In [1]: import numpy as np

In [2]: np.set_printoptions(precision=2, suppress=True, linewidth=140)

In [3]: K = np.load("x.npy")

In [4]: K
Out[4]: 
array([[-2, -1, -2,  1,  2,  0,  0,  3,  0, -2,  0, -1],
       [-1, -4, -1, -5,  4, -1, -3,  5,  3, -1,  2, -1],
       [-2, -1,  6, -5,  0,  1,  3, -3, -2,  3, -1,  3],
       [ 1, -5, -5, -6,  3,  3, -2,  0,  1,  0,  2,  3],
       [ 2,  4,  0,  3, -2, -2,  5,  1, -4,  2,  1,  1],
       [ 0, -1,  1,  3, -2, -6, -1, -3, -2,  0,  3, -1],
       [ 0, -3,  3, -2,  5, -1,  0,  5, -1,  3,  1, -1],
       [ 3,  5, -3,  0,  1, -3,  5, -2, -1, -2, -4, -5],
       [ 0,  3, -2,  1, -4, -2, -1, -1,  6, -3,  3,  2],
       [-2, -1,  3,  0,  2,  0,  3, -2, -3,  6,  1, -4],
       [ 0,  2, -1,  2,  1,  3,  1, -4,  3,  1, -4, -2],
       [-1, -1,  3,  3,  1, -1, -1, -5,  2, -4, -2,  4]])

In [5]: rng = np.random.default_rng(72557)

In [6]: Y = K + rng.integers(-2, 3, (12, 11)) @ rng.integers(-2, 3, (11, 12))

In [7]: Y
Out[7]: 
array([[ -6,   3,  -8,   3,   5,  -5,  11,  11,   9,   0,   1,   2],
       [-17,   2,   6,  -6,  13,  -9,   1,   4,   4,   8,  -3,   3],
       [ -4,   7,   1,  -6,  -3,   2,  -2,  -9,   3,   3,   0,  -2],
       [  4, -13, -21,   7,   9,   6,  -3,   0,  11, -11,   9,  -3],
       [ 13,  -8,  -3,   8,   1,   3,   0,   6, -21,   1,   0,   5],
       [-12,  13,   4,   1,  -4,  -6,  -6,   4,   0,  12,  -1,  -9],
       [  7, -11,   0,   5,  11,   7,   3,   4,  -3,  12,  -3,  -9],
       [  2,   7,  -6,   4,  -1,   3, -17,  -8,  -7,  -7,   3, -16],
       [ -2,  -1,  -5,   5,   2, -12,   6,  -6,  13, -16,   6,   5],
       [-14,   7,  15, -10,   0,   1,  -5, -13,  -2,   2,   5,  -3],
       [  8,  -4,  -3,   0,  -6,   6,  10,  -1,   7,  -1,  -9,   2],
       [ -3, -13,   5,   9,  13, -11,  -2, -11,  -5,  -9,   0,  17]])

In [8]: np.round(np.linalg.svd(Y - K, compute_uv=False), 2) + 0
Out[8]: array([46.75, 39.29, 33.73, 32.65, 24.71, 14.73,  7.45,  6.08,  5.38,  3.68,  0.63,  0.  ])

In [9]: Y - K
Out[9]: 
array([[ -4,   4,  -6,   2,   3,  -5,  11,   8,   9,   2,   1,   3],
       [-16,   6,   7,  -1,   9,  -8,   4,  -1,   1,   9,  -5,   4],
       [ -2,   8,  -5,  -1,  -3,   1,  -5,  -6,   5,   0,   1,  -5],
       [  3,  -8, -16,  13,   6,   3,  -1,   0,  10, -11,   7,  -6],
       [ 11, -12,  -3,   5,   3,   5,  -5,   5, -17,  -1,  -1,   4],
       [-12,  14,   3,  -2,  -2,   0,  -5,   7,   2,  12,  -4,  -8],
       [  7,  -8,  -3,   7,   6,   8,   3,  -1,  -2,   9,  -4,  -8],
       [ -1,   2,  -3,   4,  -2,   6, -22,  -6,  -6,  -5,   7, -11],
       [ -2,  -4,  -3,   4,   6, -10,   7,  -5,   7, -13,   3,   3],
       [-12,   8,  12, -10,  -2,   1,  -8, -11,   1,  -4,   4,   1],
       [  8,  -6,  -2,  -2,  -7,   3,   9,   3,   4,  -2,  -5,   4],
       [ -2, -12,   2,   6,  12, -10,  -1,  -6,  -7,  -5,   2,  13]])

In [10]: x0 = np.array([-1, 9, -4, 8, -3, 3, -3, -7, 4, 0, -8, 8])

In [11]: rhs = Y @ x0

In [12]: rhs
Out[12]: array([  -7,  -70,   95,  -33,  -89,   41, -175,   56,   79,  -26,   97,   65])

In [13]: np.round(np.linalg.solve(Y, Y[:, 7]), 2) + 0
Out[13]: array([0., 0., 0., 0., 0., 0., 0., 1., 0., 0., 0., 0.])

In [14]: np.round(np.linalg.solve(Y, rhs), 2) + 0
Out[14]: array([-1.,  9., -4.,  8., -3.,  3., -3., -7.,  4.,  0., -8.,  8.])
